$ python -q
>>> import numpy as np
>>> import numpy.linalg as la
>>> np.set_printoptions(precision=3, suppress=True, linewidth=160, sign=" ")
>>> tidy = lambda a: np.round(a, 3) + 0
>>> M = np.load("x.npy")
>>> M
array([[ 1.   ,  0.5  ,  0.25 ,  0.125,  0.062,  0.031,  0.016,  0.008,  0.004,  0.002,  0.001,  0.   ,  0.   ,  0.   ],
       [ 0.5  ,  1.   ,  0.5  ,  0.25 ,  0.125,  0.062,  0.031,  0.016,  0.008,  0.004,  0.002,  0.001,  0.   ,  0.   ],
       [ 0.25 ,  0.5  ,  1.   ,  0.5  ,  0.25 ,  0.125,  0.062,  0.031,  0.016,  0.008,  0.004,  0.002,  0.001,  0.   ],
       [ 0.125,  0.25 ,  0.5  ,  1.   ,  0.5  ,  0.25 ,  0.125,  0.062,  0.031,  0.016,  0.008,  0.004,  0.002,  0.001],
       [ 0.062,  0.125,  0.25 ,  0.5  ,  1.   ,  0.5  ,  0.25 ,  0.125,  0.062,  0.031,  0.016,  0.008,  0.004,  0.002],
       [ 0.031,  0.062,  0.125,  0.25 ,  0.5  ,  1.   ,  0.5  ,  0.25 ,  0.125,  0.062,  0.031,  0.016,  0.008,  0.004],
       [ 0.016,  0.031,  0.062,  0.125,  0.25 ,  0.5  ,  1.   ,  0.5  ,  0.25 ,  0.125,  0.062,  0.031,  0.016,  0.008],
       [ 0.008,  0.016,  0.031,  0.062,  0.125,  0.25 ,  0.5  ,  1.   ,  0.5  ,  0.25 ,  0.125,  0.062,  0.031,  0.016],
       [ 0.004,  0.008,  0.016,  0.031,  0.062,  0.125,  0.25 ,  0.5  ,  1.   ,  0.5  ,  0.25 ,  0.125,  0.062,  0.031],
       [ 0.002,  0.004,  0.008,  0.016,  0.031,  0.062,  0.125,  0.25 ,  0.5  ,  1.   ,  0.5  ,  0.25 ,  0.125,  0.062],
       [ 0.001,  0.002,  0.004,  0.008,  0.016,  0.031,  0.062,  0.125,  0.25 ,  0.5  ,  1.   ,  0.5  ,  0.25 ,  0.125],
       [ 0.   ,  0.001,  0.002,  0.004,  0.008,  0.016,  0.031,  0.062,  0.125,  0.25 ,  0.5  ,  1.   ,  0.5  ,  0.25 ],
       [ 0.   ,  0.   ,  0.001,  0.002,  0.004,  0.008,  0.016,  0.031,  0.062,  0.125,  0.25 ,  0.5  ,  1.   ,  0.5  ],
       [ 0.   ,  0.   ,  0.   ,  0.001,  0.002,  0.004,  0.008,  0.016,  0.031,  0.062,  0.125,  0.25 ,  0.5  ,  1.   ]])
>>> L = la.cholesky(M)
>>> la.eigvalsh(M).min() > 0
np.True_
>>> tidy(np.prod(np.diag(L)) ** 2), tidy(la.det(M))
(np.float64(0.024), np.float64(0.024))
>>> tidy(np.diag(L) ** 2)
array([ 1.  ,  0.75,  0.75,  0.75,  0.75,  0.75,  0.75,  0.75,  0.75,  0.75,  0.75,  0.75,  0.75,  0.75])
>>> Q, Rm = la.qr(M)
>>> tidy(abs(Rm[0, 0])), tidy(la.norm(M[:, 0]))
(np.float64(1.155), np.float64(1.155))
>>> np.trace(Q @ Q.T)
np.float64(14.0)
>>> E = np.loadtxt("test1.csv", delimiter=",")
>>> tidy(E)
array([[-0.405, -0.216, -0.08 , -0.001,  0.269, -0.432,  0.155,  0.506,  0.279,  0.304,  0.03 ],
       [ 0.486, -0.026,  0.336, -0.356,  0.162,  0.034, -0.021,  0.327,  0.185,  0.315,  0.183],
       [ 0.054, -0.113,  0.005, -0.005, -0.335,  0.067,  0.266, -0.515,  0.456,  0.542,  0.071],
       [-0.674, -0.312,  0.15 , -0.112,  0.079,  0.44 , -0.121, -0.103,  0.043,  0.028,  0.102],
       [-0.216,  0.451,  0.578,  0.455, -0.206, -0.096,  0.073,  0.104, -0.174,  0.18 ,  0.279],
       [-0.189,  0.431,  0.04 , -0.426,  0.296, -0.053,  0.618, -0.198, -0.159, -0.009, -0.223],
       [-0.162,  0.009,  0.191, -0.656, -0.39 , -0.248, -0.363, -0.039, -0.266,  0.072,  0.084],
       [ 0.   ,  0.183, -0.302, -0.081,  0.328, -0.006, -0.071, -0.2  , -0.001, -0.052,  0.838],
       [-0.027, -0.2  , -0.392,  0.043, -0.465, -0.304,  0.341,  0.111, -0.317,  0.033,  0.201],
       [-0.027, -0.09 ,  0.293, -0.098, -0.197, -0.234,  0.207, -0.031,  0.513, -0.682,  0.166],
       [-0.081,  0.133, -0.031,  0.117,  0.213, -0.595, -0.409, -0.409,  0.142,  0.079, -0.194],
       [ 0.162, -0.595,  0.392,  0.103,  0.305, -0.2  ,  0.198, -0.298, -0.41 , -0.017,  0.088]])
>>> tidy(E.T @ E)
array([[ 1.,  0.,  0.,  0.,  0.,  0.,  0.,  0.,  0.,  0.,  0.],
       [ 0.,  1.,  0.,  0.,  0.,  0.,  0.,  0.,  0.,  0.,  0.],
       [ 0.,  0.,  1.,  0.,  0.,  0.,  0.,  0.,  0.,  0.,  0.],
       [ 0.,  0.,  0.,  1.,  0.,  0.,  0.,  0.,  0.,  0.,  0.],
       [ 0.,  0.,  0.,  0.,  1.,  0.,  0.,  0.,  0.,  0.,  0.],
       [ 0.,  0.,  0.,  0.,  0.,  1.,  0.,  0.,  0.,  0.,  0.],
       [ 0.,  0.,  0.,  0.,  0.,  0.,  1.,  0.,  0.,  0.,  0.],
       [ 0.,  0.,  0.,  0.,  0.,  0.,  0.,  1.,  0.,  0.,  0.],
       [ 0.,  0.,  0.,  0.,  0.,  0.,  0.,  0.,  1.,  0.,  0.],
       [ 0.,  0.,  0.,  0.,  0.,  0.,  0.,  0.,  0.,  1.,  0.],
       [ 0.,  0.,  0.,  0.,  0.,  0.,  0.,  0.,  0.,  0.,  1.]])
>>> tidy(E[:, 2] @ E[:, 9])
np.float64(0.0)
>>> tidy(la.pinv(E))
array([[-0.405,  0.486,  0.054, -0.674, -0.216, -0.189, -0.162,  0.   , -0.027, -0.027, -0.081,  0.162],
       [-0.216, -0.026, -0.113, -0.312,  0.451,  0.431,  0.009,  0.183, -0.2  , -0.09 ,  0.133, -0.595],
       [-0.08 ,  0.336,  0.005,  0.15 ,  0.578,  0.04 ,  0.191, -0.302, -0.392,  0.293, -0.031,  0.392],
       [-0.001, -0.356, -0.005, -0.112,  0.455, -0.426, -0.656, -0.081,  0.043, -0.098,  0.117,  0.103],
       [ 0.269,  0.162, -0.335,  0.079, -0.206,  0.296, -0.39 ,  0.328, -0.465, -0.197,  0.213,  0.305],
       [-0.432,  0.034,  0.067,  0.44 , -0.096, -0.053, -0.248, -0.006, -0.304, -0.234, -0.595, -0.2  ],
       [ 0.155, -0.021,  0.266, -0.121,  0.073,  0.618, -0.363, -0.071,  0.341,  0.207, -0.409,  0.198],
       [ 0.506,  0.327, -0.515, -0.103,  0.104, -0.198, -0.039, -0.2  ,  0.111, -0.031, -0.409, -0.298],
       [ 0.279,  0.185,  0.456,  0.043, -0.174, -0.159, -0.266, -0.001, -0.317,  0.513,  0.142, -0.41 ],
       [ 0.304,  0.315,  0.542,  0.028,  0.18 , -0.009,  0.072, -0.052,  0.033, -0.682,  0.079, -0.017],
       [ 0.03 ,  0.183,  0.071,  0.102,  0.279, -0.223,  0.084,  0.838,  0.201,  0.166, -0.194,  0.088]])
>>> tidy(la.norm(E, axis=0))
array([ 1.,  1.,  1.,  1.,  1.,  1.,  1.,  1.,  1.,  1.,  1.])
>>> tidy(la.svd(E, compute_uv=False))
array([ 1.,  1.,  1.,  1.,  1.,  1.,  1.,  1.,  1.,  1.,  1.])
